$ python -q
>>> import numpy as np
>>> import numpy.linalg as la
>>> np.set_printoptions(precision=2, suppress=True, linewidth=140, legacy="1.25")
>>> data = np.array([[-0.4, -0.7, -1.1, -0.1],
...     [-0.4, 0.7, -0.2, -1.3],
...     [-1.7, -0.3, -0.5, -1.2]])
>>> rng = np.random.default_rng(74955)
>>> data[0] = data[2] + 0.1 * rng.normal(size=4)
>>> data
array([[-1.62, -0.12, -0.46, -1.21],
       [-0.4 ,  0.7 , -0.2 , -1.3 ],
       [-1.7 , -0.3 , -0.5 , -1.2 ]])
>>> la.matrix_rank(data, rtol=0.1)
2
>>> la.cond(data) > 100
False
>>> np.argsort(-la.norm(data, axis=0).round(6), kind="stable")[:3]
array([0, 3, 1])
>>> round(la.norm(data, 2) / la.norm(data), 2)
0.95
>>> W0 = np.loadtxt("arr.csv", delimiter=",")
>>> W0
array([[ 23.,  -1.,  23., -18.],
       [ -1.,   5.,   3.,   1.],
       [ 23.,   3.,  28., -19.],
       [-18.,   1., -19.,  15.]])
>>> np.poly(W0)
array([   1.,  -71.,  514., -405.,   25.])
>>> round(float(la.det(W0[::-1])), 2)
25.0
>>> np.einsum("ij,ji->", W0, W0)
4013.0
>>> np.kron(np.eye(2, dtype=int), W0)
array([[ 23.,  -1.,  23., -18.,   0.,  -0.,   0.,  -0.],
       [ -1.,   5.,   3.,   1.,  -0.,   0.,   0.,   0.],
       [ 23.,   3.,  28., -19.,   0.,   0.,   0.,  -0.],
       [-18.,   1., -19.,  15.,  -0.,   0.,  -0.,   0.],
       [  0.,  -0.,   0.,  -0.,  23.,  -1.,  23., -18.],
       [ -0.,   0.,   0.,   0.,  -1.,   5.,   3.,   1.],
       [  0.,   0.,   0.,  -0.,  23.,   3.,  28., -19.],
       [ -0.,   0.,  -0.,   0., -18.,   1., -19.,  15.]])
>>> def softmax(z):
...     e = np.exp(z - z.max(axis=-1, keepdims=True))
...     return e / e.sum(axis=-1, keepdims=True)
... 
>>> np.round(softmax(W0[0] + 5), 2) + 0
array([0.5, 0. , 0.5, 0. ])
>>> softmax(W0).sum(axis=1)
array([1., 1., 1., 1.])
>>> scores = W0 @ W0.T / np.sqrt(4)
>>> softmax(scores)[0] @ W0
array([ 23.,   3.,  28., -19.])
>>> softmax(scores).round(6).argmax(axis=1)
array([2, 2, 2, 3])
>>> M2 = la.inv(W0)
>>> round(float(la.slogdet(W0)[0]), 2)
1.0
>>> M2
array([[ 0.72,  0.04, -0.08,  0.76],
       [ 0.04,  3.28, -3.56, -4.68],
       [-0.08, -3.56,  4.12,  5.36],
       [ 0.76, -4.68,  5.36,  8.08]])
>>> la.inv(M2)
array([[ 23.,  -1.,  23., -18.],
       [ -1.,   5.,   3.,   1.],
       [ 23.,   3.,  28., -19.],
       [-18.,   1., -19.,  15.]])
>>> np.allclose(M2, W0.T)
False
>>> np.round(W0 @ M2, 2) + 0
array([[1., 0., 0., 0.],
       [0., 1., 0., 0.],
       [0., 0., 1., 0.],
       [0., 0., 0., 1.]])
>>> K = np.loadtxt("case2.csv", delimiter=",")
>>> K
array([[ 1.  ,  0.  ,  0.  ,  0.  ,  0.  ],
       [ 0.  ,  0.97,  0.  ,  0.26,  0.  ],
       [ 0.  ,  0.  ,  1.  ,  0.  ,  0.  ],
       [ 0.  , -0.26,  0.  ,  0.97,  0.  ],
       [ 0.  ,  0.  ,  0.  ,  0.  ,  1.  ]])
>>> # orthonormal columns
>>> labels = rng.permutation(5)
>>> labels
array([1, 2, 4, 0, 3])
>>> M2 = K[labels][:, labels]
>>> np.allclose(M2, K)
False
>>> round(la.det(M2), 2), np.round(la.det(K[labels]), 2)
(1.0, 1.0)
>>> np.diag(M2)
array([0.97, 1.  , 1.  , 1.  , 0.97])
>>> np.sort(np.abs(la.eigvals(M2)))
array([1., 1., 1., 1., 1.])
>>> round(np.trace(M2), 2)
4.93
>>> gram = K.T @ K
>>> la.eigvalsh(gram)[::-1]
array([1., 1., 1., 1., 1.])
>>> np.trace(gram), (K ** 2).sum()
(5.0, 5.0)
>>> la.svd(K, compute_uv=False) ** 2
array([1., 1., 1., 1., 1.])
>>> gram.round(2) + 0
array([[1., 0., 0., 0., 0.],
       [0., 1., 0., 0., 0.],
       [0., 0., 1., 0., 0.],
       [0., 0., 0., 1., 0.],
       [0., 0., 0., 0., 1.]])
>>> np.diag(gram)
array([1., 1., 1., 1., 1.])
>>> vec = np.array([1, 1, -1, 3, -3])
>>> K.T @ (K @ vec)
array([ 1.,  1., -1.,  3., -3.])
>>> [p for p in range(1, 25) if np.allclose(la.matrix_power(K, p), np.eye(5))]
[24]
>>> round(float(la.norm(vec)), 2), round(la.norm(K @ vec), 2)
(4.58, 4.58)
>>> np.sort(np.abs(np.degrees(np.angle(la.eigvals(K)))))
array([ 0.,  0.,  0., 15., 15.])
>>> np.abs(la.eigvals(K))
array([1., 1., 1., 1., 1.])
>>> np.round(la.det(K), 2)
1.0
>>> 5 - la.matrix_rank(K - np.eye(5), tol=1e-8)
3
>>> la.norm(K, axis=0)
array([1., 1., 1., 1., 1.])
>>> np.round(K @ K.T, 2) + 0
array([[1., 0., 0., 0., 0.],
       [0., 1., 0., 0., 0.],
       [0., 0., 1., 0., 0.],
       [0., 0., 0., 1., 0.],
       [0., 0., 0., 0., 1.]])
>>> mat = np.array([[2.3, 0.3, 0.6, 0.0],
...     [-0.2, -2.0, 1.1, 0.3],
...     [-0.2, -2.3, 1.1, -1.7]])
>>> mat[:, 0] *= 3
>>> mat
array([[ 6.9,  0.3,  0.6,  0. ],
       [-0.6, -2. ,  1.1,  0.3],
       [-0.6, -2.3,  1.1, -1.7]])
>>> vec = np.array([1, 1, 1, 3])
>>> h1 = np.maximum(mat @ vec, 0)
>>> np.maximum(mat @ vec, 0) - np.maximum(-mat @ vec, 0)
array([ 7.8, -0.6, -6.9])
>>> h1
array([7.8, 0. , 0. ])
>>> M2 = mat / la.norm(mat, axis=1, keepdims=True)
>>> gram = M2 @ M2.T
>>> la.norm(M2, axis=1)
array([1., 1., 1.])
>>> round(float(np.degrees(np.arccos(np.clip(gram[1, 2], -1, 1)))), 2)
40.37
>>> gram[1]
array([-0.25,  1.  ,  0.76])
>>> (np.abs(gram) > 0.9).astype(int)
array([[1, 0, 0],
       [0, 1, 0],
       [0, 0, 1]])
>>> K @ K
array([[ 1.  ,  0.  ,  0.  ,  0.  ,  0.  ],
       [ 0.  ,  0.87,  0.  ,  0.5 ,  0.  ],
       [ 0.  ,  0.  ,  1.  ,  0.  ,  0.  ],
       [ 0.  , -0.5 ,  0.  ,  0.87,  0.  ],
       [ 0.  ,  0.  ,  0.  ,  0.  ,  1.  ]])
>>> np.sort(la.eigvals(K).real)
array([0.97, 0.97, 1.  , 1.  , 1.  ])
>>> round(la.det(K), 2)
1.0
>>> m1 = np.loadtxt("x.csv", delimiter=",")
>>> m1
array([[-4.,  0.,  0.],
       [ 0., -9.,  0.],
       [ 0., -5.,  6.]])
>>> # triangular: eigenvalues sit on the diagonal
>>> np.trace(m1)
-7.0
>>> round(np.abs(la.eigvals(m1)).max(), 2)
9.0
>>> m1 @ m1
array([[16.,  0.,  0.],
       [ 0., 81.,  0.],
       [ 0., 15., 36.]])
>>> np.allclose(m1 @ m1.T, m1.T @ m1)
False
>>> (m1 - m1.T) / 2
array([[ 0. ,  0. ,  0. ],
       [ 0. ,  0. ,  2.5],
       [ 0. , -2.5,  0. ]])
>>> np.poly(m1)
array([   1.,    7.,  -42., -216.])
>>> np.kron(np.eye(2, dtype=int), m1)
array([[-4.,  0.,  0., -0.,  0.,  0.],
       [ 0., -9.,  0.,  0., -0.,  0.],
       [ 0., -5.,  6.,  0., -0.,  0.],
       [-0.,  0.,  0., -4.,  0.,  0.],
       [ 0., -0.,  0.,  0., -9.,  0.],
       [ 0., -0.,  0.,  0., -5.,  6.]])
>>> round(float(la.eigvals(m1).sum().real), 2)
-7.0
>>> np.einsum("ii->", m1)
-7.0
>>> np.einsum("ij,ji->", m1, m1)
133.0
>>> round(la.det(m1.T), 2)
216.0
>>> M2 = m1[0, 0] * m1[1:] - np.outer(m1[1:, 0], m1[0])
>>> M2
array([[  0.,  36.,  -0.],
       [  0.,  20., -24.]])
>>> la.matrix_rank(M2), la.matrix_rank(m1)
(2, 3)
>>> m1[:, 0] / m1[0, 0]
array([ 1., -0., -0.])
>>> np.flatnonzero(~M2.round(6).any(axis=1))
array([], dtype=int64)
>>> F = np.load("out7.npy")
>>> F
array([[-2.,  1.,  1.],
       [ 1., -2.,  1.],
       [ 1.,  1., -2.]])
>>> # null space of dimension 1
>>> vals, vecs = la.eigh(F)
>>> vec = np.array([4, 5, 2])
>>> vec @ F @ vec
-14.0
>>> np.round(vecs * np.maximum(vals, 0) @ vecs.T, 2) + 0
array([[0., 0., 0.],
       [0., 0., 0.],
       [0., 0., 0.]])
>>> round(vec @ F @ vec / (vec @ vec), 2), vals[0], round(float(vals[-1]), 2)
(-0.31, -3.0, 0.0)
>>> feats = np.loadtxt("a.csv", delimiter=",")
>>> feats
array([[2., 2., 2.],
       [2., 4., 4.],
       [2., 4., 6.]])
>>> M2 = feats / la.norm(feats, axis=1, keepdims=True)
>>> gram = M2 @ M2.T
>>> round(float(np.degrees(np.arccos(np.clip(gram[0, 1], -1, 1)))), 2)
15.79
>>> (np.abs(gram) > 0.9).astype(int)
array([[1, 1, 1],
       [1, 1, 1],
       [1, 1, 1]])
>>> gram[0]
array([1.  , 0.96, 0.93])
>>> (gram - 2 * np.eye(3)).round(6).argmax(axis=1)
array([1, 2, 1])
>>> vals, vecs = la.eigh(feats)
>>> np.abs(vecs[:, -1])
array([0.33, 0.59, 0.74])
>>> np.round(vecs.T @ vecs, 2) + 0
array([[1., 0., 0.],
       [0., 1., 0.],
       [0., 0., 1.]])
>>> round(vals.sum(), 2), np.trace(feats)
(12.0, 12.0)
>>> la.eigvalsh(feats @ feats)
array([  0.38,   1.65, 101.97])
>>> np.unique(vals.round(6) + 0, return_counts=True)[1]
array([1, 1, 1])
>>> vecs @ np.diag(vals) @ vecs.T
array([[2., 2., 2.],
       [2., 4., 4.],
       [2., 4., 6.]])
>>> J = np.load("dump.npy")
>>> J
array([[1., 0., 0.],
       [0., 1., 0.],
       [0., 0., 1.]])
>>> hat = np.triu(np.array([[-3, 2, -5, -5, 0],
...     [-5, -2, -4, -4, 1],
...     [-5, -4, 5, -2, 0],
...     [3, -5, -1, -3, 4],
...     [-4, 4, 1, 4, -4]]), 1) + np.eye(5)
>>> M2 = hat @ K @ la.inv(hat)
>>> la.matrix_rank(M2)
5
>>> round(np.trace(M2), 2), np.round(np.trace(K), 2)
(4.93, 4.93)
>>> vec = np.array([2, 5, 3])
>>> 3 - la.matrix_rank(J - np.eye(3), tol=1e-8)
3
>>> np.sort(np.abs(np.degrees(np.angle(la.eigvals(J)))))
array([0., 0., 0.])
>>> np.round(la.norm(vec), 2), np.round(la.norm(J @ vec), 2)
(6.16, 6.16)
>>> np.abs(la.eigvals(J))
array([1., 1., 1.])
